% ipython --no-banner

In [1]: import numpy as np

In [2]: np.set_printoptions(suppress=True, linewidth=140)

In [3]: J = np.array([[-3.48, -12.06], [-17.39, 9.1], [2.42, 6.88]])

In [4]: vec = np.array([-2, -3])

In [5]: vec @ J
Traceback (most recent call last):
  Cell In[5], line 1
    vec @ J
ValueError: matmul: Input operand 1 has a mismatch in its core dimension 0, with gufunc signature (n?,k),(k,m?)->(n?,m?) (size 3 is different from 2)


In [6]: np.round((J * vec).sum(axis=1), 2)
Out[6]: array([ 43.14,   7.48, -25.48])

In [7]: np.sign((J @ vec).round(6))
Out[7]: array([ 1.,  1., -1.])

In [8]: np.round(J * vec, 2)
Out[8]: 
array([[  6.96,  36.18],
       [ 34.78, -27.3 ],
       [ -4.84, -20.64]])

In [9]: np.round(np.einsum("ij,j->i", J, vec), 2)
Out[9]: array([ 43.14,   7.48, -25.48])

In [10]: np.round(J @ (2 * vec), 2)
Out[10]: array([ 86.28,  14.96, -50.96])

In [11]: rng = np.random.default_rng(460)

In [12]: Y = J + rng.integers(-2, 3, (3, 1)) @ rng.integers(-2, 3, (1, 2))

In [13]: Y
Out[13]: 
array([[ -5.48, -13.06],
       [-21.39,   7.1 ],
       [  4.42,   7.88]])

In [14]: np.linalg.matrix_rank(Y - J, tol=1e-8)
Out[14]: np.int64(1)

In [15]: proj = J @ np.linalg.solve(J.T @ J, J.T)

In [16]: np.allclose(proj @ proj, proj)
Out[16]: True

In [17]: np.round(np.diag(proj), 2)
Out[17]: array([0.74, 1.  , 0.26])

In [18]: np.round((np.eye(3) - proj) @ J, 2) + 0
Out[18]: 
array([[0., 0.],
       [0., 0.],
       [0., 0.]])

In [19]: round(np.trace(proj), 2)
Out[19]: np.float64(2.0)

In [20]: np.round(np.linalg.eigvalsh(proj), 2) + 0
Out[20]: array([0., 1., 1.])

In [21]: proj @ J[:, 0]
Out[21]: array([ -3.48, -17.39,   2.42])

In [22]: vec = np.array([2, 1])

In [23]: y = J @ vec

In [24]: np.round(np.linalg.pinv(J) @ J, 2) + 0
Out[24]: 
array([[1., 0.],
       [0., 1.]])

In [25]: y.round(2)
Out[25]: array([-19.02, -25.68,  11.72])

In [26]: y = y + 0.1 * rng.normal(size=3)

In [27]: y.round(2)
Out[27]: array([-19.02, -25.82,  11.76])

In [28]: c, *_ = np.linalg.lstsq(J, y)

In [29]: [round(float(np.linalg.norm(np.linalg.solve(J.T @ J + lam * np.eye(2), J.T @ y))), 2) for lam in (0, 1, 10, 100)]
Out[29]: [2.24, 2.23, 2.14, 1.54]

In [30]: np.round(J.T @ (y - J @ c), 2) + 0
Out[30]: array([0., 0.])
